In [1]: import numpy as np

In [2]: from numpy import linalg as LA

In [3]: np.set_printoptions(suppress=True, linewidth=160)

In [4]: rnd = lambda a: np.round(a, 2) + 0

In [5]: J = np.array([[-3.01, -18.01, -0.12, -2.96, 0.03, 2.99],
   ...:     [-0.17, 8.08, -1.97, -1.83, 4.06, 0.08],
   ...:     [-6.01, -8.01, 0.03, -3.85, -0.05, 6.02],
   ...:     [1.88, 1.94, -1.03, -0.1, 1.98, -2.02],
   ...:     [-1.04, -8.09, -3.08, -4.87, 6.06, 1.0],
   ...:     [11.04, 1.96, 2.01, 9.13, -4.07, -10.95],
   ...:     [-7.97, -2.18, -0.97, -5.89, 2.0, 8.14],
   ...:     [0.16, 11.89, -3.06, -2.85, 5.96, -0.08]])

In [6]: P = J @ LA.solve(J.T @ J, J.T)

In [7]: rnd(np.trace(P))
Out[7]: np.float64(6.0)

In [8]: rnd(P @ J[:, 5])
Out[8]: array([  2.99,   0.08,   6.02,  -2.02,   1.  , -10.95,   8.14,  -0.08])

In [9]: round(np.log10(LA.cond(J)))
Out[9]: 3

In [10]: rnd(LA.norm(J, 2) / LA.norm(J))
Out[10]: np.float64(0.78)

In [11]: [round(float(x), 2) for x in LA.svd(J, compute_uv=False)[:3]]
Out[11]: [29.93, 21.64, 9.99]

In [12]: np.argsort(-LA.norm(J, axis=0).round(6), kind="stable")[:3]
Out[12]: array([1, 5, 0])

In [13]: rnd(LA.norm(J) ** 2 / LA.norm(J, 2) ** 2)
Out[13]: np.float64(1.63)

In [14]: rnd(LA.norm(J[1] - J[4]))
Out[14]: np.float64(16.66)

In [15]: rnd(LA.norm(J, 1)), rnd(LA.norm(J, np.inf))
Out[15]: (np.float64(60.16), np.float64(39.16))

In [16]: rnd(J[1] @ J[4])
Out[16]: np.float64(-25.53)

In [17]: vec = np.array([2, 1, 2, 0, 0, 0])

In [18]: y = J @ vec

In [19]: rnd(LA.solve(J.T @ J, J.T @ y))
Out[19]: array([2., 1., 2., 0., 0., 0.])

In [20]: rnd(LA.pinv(J) @ J)
Out[20]: 
array([[1., 0., 0., 0., 0., 0.],
       [0., 1., 0., 0., 0., 0.],
       [0., 0., 1., 0., 0., 0.],
       [0., 0., 0., 1., 0., 0.],
       [0., 0., 0., 0., 1., 0.],
       [0., 0., 0., 0., 0., 1.]])

In [21]: rnd(LA.lstsq(J, y)[0])
Out[21]: array([2., 1., 2., 0., 0., 0.])

In [22]: rng = np.random.default_rng(79)

In [23]: y = y + 0.02 * rng.normal(size=8)

In [24]: rnd(y)
Out[24]: array([-24.26,   3.79, -19.96,   3.63, -16.3 ,  28.06, -20.1 ,   6.1 ])

In [25]: b, *_ = LA.lstsq(J, y)

In [26]: [round(float(LA.norm(LA.solve(J.T @ J + lam * np.eye(6), J.T @ y))), 2) for lam in (0, 1, 10, 100)]
Out[26]: [2.96, 1.71, 1.69, 1.52]

In [27]: K = np.loadtxt("arr.csv", delimiter=",")

In [28]: rnd(K)
Out[28]: 
array([[ 0.66,  0.23,  0.08,  0.29,  0.13, -0.08, -0.34,  0.08, -0.18,  0.23,  0.03, -0.39,  0.18],
       [ 0.23,  0.84, -0.05, -0.2 , -0.09,  0.05,  0.23, -0.05,  0.13, -0.16, -0.02,  0.27, -0.13],
       [ 0.08, -0.05,  0.98, -0.07, -0.03,  0.02,  0.08, -0.02,  0.04, -0.05, -0.01,  0.09, -0.04],
       [ 0.29, -0.2 , -0.07,  0.76, -0.11,  0.07,  0.29, -0.07,  0.15, -0.2 , -0.02,  0.33, -0.15],
       [ 0.13, -0.09, -0.03, -0.11,  0.95,  0.03,  0.13, -0.03,  0.07, -0.09, -0.01,  0.15, -0.07],
       [-0.08,  0.05,  0.02,  0.07,  0.03,  0.98, -0.08,  0.02, -0.04,  0.05,  0.01, -0.09,  0.04],
       [-0.34,  0.23,  0.08,  0.29,  0.13, -0.08,  0.66,  0.08, -0.18,  0.23,  0.03, -0.39,  0.18],
       [ 0.08, -0.05, -0.02, -0.07, -0.03,  0.02,  0.08,  0.98,  0.04, -0.05, -0.01,  0.09, -0.04],
       [-0.18,  0.13,  0.04,  0.15,  0.07, -0.04, -0.18,  0.04,  0.9 ,  0.13,  0.01, -0.21,  0.1 ],
       [ 0.23, -0.16, -0.05, -0.2 , -0.09,  0.05,  0.23, -0.05,  0.13,  0.84, -0.02,  0.27, -0.13],
       [ 0.03, -0.02, -0.01, -0.02, -0.01,  0.01,  0.03, -0.01,  0.01, -0.02,  1.  ,  0.03, -0.01],
       [-0.39,  0.27,  0.09,  0.33,  0.15, -0.09, -0.39,  0.09, -0.21,  0.27,  0.03,  0.55,  0.21],
       [ 0.18, -0.13, -0.04, -0.15, -0.07,  0.04,  0.18, -0.04,  0.1 , -0.13, -0.01,  0.21,  0.9 ]])

In [29]: # keeps lengths

In [30]: rnd(LA.eigvalsh(K).min())
Out[30]: np.float64(-1.0)

In [31]: np.all(LA.eigvalsh(K) > 0)
Out[31]: np.False_

In [32]: O, R = LA.qr(K)

In [33]: rnd(abs(R[0, 0])), rnd(LA.norm(K[:, 0]))
Out[33]: (np.float64(1.0), np.float64(1.0))

In [34]: rnd(np.abs(np.diag(R)))
Out[34]: array([1., 1., 1., 1., 1., 1., 1., 1., 1., 1., 1., 1., 1.])

In [35]: O.shape, R.shape
Out[35]: ((13, 13), (13, 13))

In [36]: np.allclose(R.T @ R, K.T @ K)
Out[36]: True

In [37]: A2 = np.array([[1, 1], [1, -1]])

In [38]: arr = np.kron(A2, np.kron(A2, A2))[rng.permutation(8)][:4]

In [39]: arr
Out[39]: 
array([[ 1, -1, -1,  1, -1,  1,  1, -1],
       [ 1,  1, -1, -1, -1, -1,  1,  1],
       [ 1, -1,  1, -1,  1, -1,  1, -1],
       [ 1, -1, -1,  1,  1, -1, -1,  1]])

In [40]: def softmax(z):
    ...:     e = np.exp(z - z.max(axis=-1, keepdims=True))
    ...:     return e / e.sum(axis=-1, keepdims=True)
    ...: 

In [41]: rnd(softmax(arr).sum(axis=1))
Out[41]: array([1., 1., 1., 1.])

In [42]: rnd(softmax(arr[2] + 4))
Out[42]: array([0.22, 0.03, 0.22, 0.03, 0.22, 0.03, 0.22, 0.03])

In [43]: rnd(softmax(10 * arr[2]))
Out[43]: array([0.25, 0.  , 0.25, 0.  , 0.25, 0.  , 0.25, 0.  ])

In [44]: scores = arr @ arr.T / np.sqrt(8)

In [45]: rnd(softmax(scores))
Out[45]: 
array([[0.85, 0.05, 0.05, 0.05],
       [0.05, 0.85, 0.05, 0.05],
       [0.05, 0.05, 0.85, 0.05],
       [0.05, 0.05, 0.05, 0.85]])

In [46]: rnd(softmax(scores)[2] @ arr)
Out[46]: array([ 1. , -0.9,  0.7, -0.8,  0.8, -0.9,  0.9, -0.8])

In [47]: rnd(softmax(scores + np.triu(np.full(scores.shape, -np.inf), 1)))
Out[47]: 
array([[1.  , 0.  , 0.  , 0.  ],
       [0.06, 0.94, 0.  , 0.  ],
       [0.05, 0.05, 0.89, 0.  ],
       [0.05, 0.05, 0.05, 0.85]])

In [48]: vec = np.array([3, 5, 2, 4, 8, -5, -4, -4])

In [49]: np.sign((arr @ vec).round(6))
Out[49]: array([-1, -1,  1,  1])

In [50]: arr @ np.ones(8)
Out[50]: array([0., 0., 0., 0.])

In [51]: (arr @ vec).argmax()
Out[51]: np.int64(3)

In [52]: arr @ np.eye(8)[5]
Out[52]: array([ 1., -1., -1., -1.])

In [53]: A2 = J + rng.integers(-2, 3, (8, 3)) @ rng.integers(-2, 3, (3, 6))

In [54]: rnd(A2)
Out[54]: 
array([[ -3.01, -16.01,   3.88,  -4.96,  -3.97,   2.99],
       [ -8.17,   6.08,  -1.97,   0.17,   8.06,  -3.92],
       [ -4.01,  -6.01,  -2.97,  -8.85, -10.05,  13.02],
       [  5.88,   1.94,   4.97,   3.9 ,   9.98,  -8.02],
       [ -3.04,  -7.09,  -8.08,  -9.87,  -3.94,   8.  ],
       [  5.04,   0.96,   1.01,   9.13,  -4.07, -11.95],
       [ -7.97,  -0.18,   3.03,  -7.89,  -2.  ,   8.14],
       [  0.16,  12.89,  -3.06,  -4.85,   1.96,   1.92]])

In [55]: rnd(LA.svd(A2 - J, compute_uv=False))
Out[55]: array([24.48, 12.15,  8.02,  0.  ,  0.  ,  0.  ])

In [56]: A2 = arr / np.sqrt((arr ** 2).mean(axis=1, keepdims=True))

In [57]: A2[0]
Out[57]: array([ 1., -1., -1.,  1., -1.,  1.,  1., -1.])

In [58]: rnd(LA.norm(A2, axis=1))
Out[58]: array([2.83, 2.83, 2.83, 2.83])

In [59]: LA.matrix_rank(A2) == LA.matrix_rank(arr)
Out[59]: np.True_

In [60]: feats = np.loadtxt("layer9.csv", delimiter=",")

In [61]: feats
Out[61]: 
array([[-1.  ,  0.8 ,  0.1 , -2.  ,  0.7 , -0.2 ,  1.3 ,  0.5 ,  1.  , -1.8 , -0.4 , -0.5 , -0.6 ],
       [-1.  ,  0.7 ,  0.7 , -1.3 , -2.6 ,  0.7 ,  0.5 , -1.4 , -1.4 ,  0.9 ,  0.7 , -1.2 ,  1.7 ],
       [ 1.4 ,  0.6 , -0.6 ,  1.2 ,  1.2 , -0.7 , -0.3 , -0.6 , -0.5 ,  0.6 ,  0.3 , -1.7 ,  1.2 ],
       [-0.5 ,  0.7 , -0.1 , -0.6 ,  0.  ,  1.  ,  0.7 , -0.2 , -1.3 , -0.1 ,  0.4 , -1.1 , -0.7 ],
       [-0.2 , -1.  , -2.3 , -1.2 ,  0.1 , -1.5 ,  0.7 , -0.5 , -0.3 ,  0.7 ,  1.4 ,  1.1 ,  0.6 ],
       [-1.  , -1.5 ,  0.8 , -1.7 , -2.3 , -0.9 ,  0.9 , -0.2 ,  0.4 , -0.8 ,  0.2 ,  3.1 , -0.6 ],
       [ 1.38,  0.6 , -0.61,  1.2 ,  1.21, -0.68, -0.34, -0.62, -0.48,  0.59,  0.31, -1.68,  1.22]])

In [62]: left, sv, VT = LA.svd(feats)

In [63]: np.argmax(sv[:-1] / (sv[1:] + 1e-6)) + 1
Out[63]: np.int64(6)

In [64]: A2 = left[:, :6] @ np.diag(sv[:6]) @ VT[:6]

In [65]: rnd(LA.norm(feats - A2) / LA.norm(feats))
Out[65]: np.float64(0.0)

In [66]: E = np.load("dump.npy")

In [67]: E
Out[67]: 
array([[1.  , 0.5 , 0.25, 0.12, 0.06, 0.03, 0.02, 0.01, 0.  , 0.  , 0.  , 0.  ],
       [0.5 , 1.  , 0.5 , 0.25, 0.12, 0.06, 0.03, 0.02, 0.01, 0.  , 0.  , 0.  ],
       [0.25, 0.5 , 1.  , 0.5 , 0.25, 0.12, 0.06, 0.03, 0.02, 0.01, 0.  , 0.  ],
       [0.12, 0.25, 0.5 , 1.  , 0.5 , 0.25, 0.12, 0.06, 0.03, 0.02, 0.01, 0.  ],
       [0.06, 0.12, 0.25, 0.5 , 1.  , 0.5 , 0.25, 0.12, 0.06, 0.03, 0.02, 0.01],
       [0.03, 0.06, 0.12, 0.25, 0.5 , 1.  , 0.5 , 0.25, 0.12, 0.06, 0.03, 0.02],
       [0.02, 0.03, 0.06, 0.12, 0.25, 0.5 , 1.  , 0.5 , 0.25, 0.12, 0.06, 0.03],
       [0.01, 0.02, 0.03, 0.06, 0.12, 0.25, 0.5 , 1.  , 0.5 , 0.25, 0.12, 0.06],
       [0.  , 0.01, 0.02, 0.03, 0.06, 0.12, 0.25, 0.5 , 1.  , 0.5 , 0.25, 0.12],
       [0.  , 0.  , 0.01, 0.02, 0.03, 0.06, 0.12, 0.25, 0.5 , 1.  , 0.5 , 0.25],
       [0.  , 0.  , 0.  , 0.01, 0.02, 0.03, 0.06, 0.12, 0.25, 0.5 , 1.  , 0.5 ],
       [0.  , 0.  , 0.  , 0.  , 0.01, 0.02, 0.03, 0.06, 0.12, 0.25, 0.5 , 1.  ]])

In [68]: # symmetric

In [69]: np.allclose(E @ E.T, E.T @ E)
Out[69]: True

In [70]: rnd(np.abs(LA.eigvals(E)).max())
Out[70]: np.float64(2.75)

In [71]: rnd(np.sort(np.abs(LA.eigvals(E))))
Out[71]: array([0.35, 0.35, 0.37, 0.42, 0.48, 0.57, 0.71, 0.93, 1.23, 1.65, 2.2 , 2.75])

In [72]: np.allclose(E, E.T)
Out[72]: True

In [73]: np.trace(E)
Out[73]: np.float64(12.0)

In [74]: (E + E.T) / 2
Out[74]: 
array([[1.  , 0.5 , 0.25, 0.12, 0.06, 0.03, 0.02, 0.01, 0.  , 0.  , 0.  , 0.  ],
       [0.5 , 1.  , 0.5 , 0.25, 0.12, 0.06, 0.03, 0.02, 0.01, 0.  , 0.  , 0.  ],
       [0.25, 0.5 , 1.  , 0.5 , 0.25, 0.12, 0.06, 0.03, 0.02, 0.01, 0.  , 0.  ],
       [0.12, 0.25, 0.5 , 1.  , 0.5 , 0.25, 0.12, 0.06, 0.03, 0.02, 0.01, 0.  ],
       [0.06, 0.12, 0.25, 0.5 , 1.  , 0.5 , 0.25, 0.12, 0.06, 0.03, 0.02, 0.01],
       [0.03, 0.06, 0.12, 0.25, 0.5 , 1.  , 0.5 , 0.25, 0.12, 0.06, 0.03, 0.02],
       [0.02, 0.03, 0.06, 0.12, 0.25, 0.5 , 1.  , 0.5 , 0.25, 0.12, 0.06, 0.03],
       [0.01, 0.02, 0.03, 0.06, 0.12, 0.25, 0.5 , 1.  , 0.5 , 0.25, 0.12, 0.06],
       [0.  , 0.01, 0.02, 0.03, 0.06, 0.12, 0.25, 0.5 , 1.  , 0.5 , 0.25, 0.12],
       [0.  , 0.  , 0.01, 0.02, 0.03, 0.06, 0.12, 0.25, 0.5 , 1.  , 0.5 , 0.25],
       [0.  , 0.  , 0.  , 0.01, 0.02, 0.03, 0.06, 0.12, 0.25, 0.5 , 1.  , 0.5 ],
       [0.  , 0.  , 0.  , 0.  , 0.01, 0.02, 0.03, 0.06, 0.12, 0.25, 0.5 , 1.  ]])
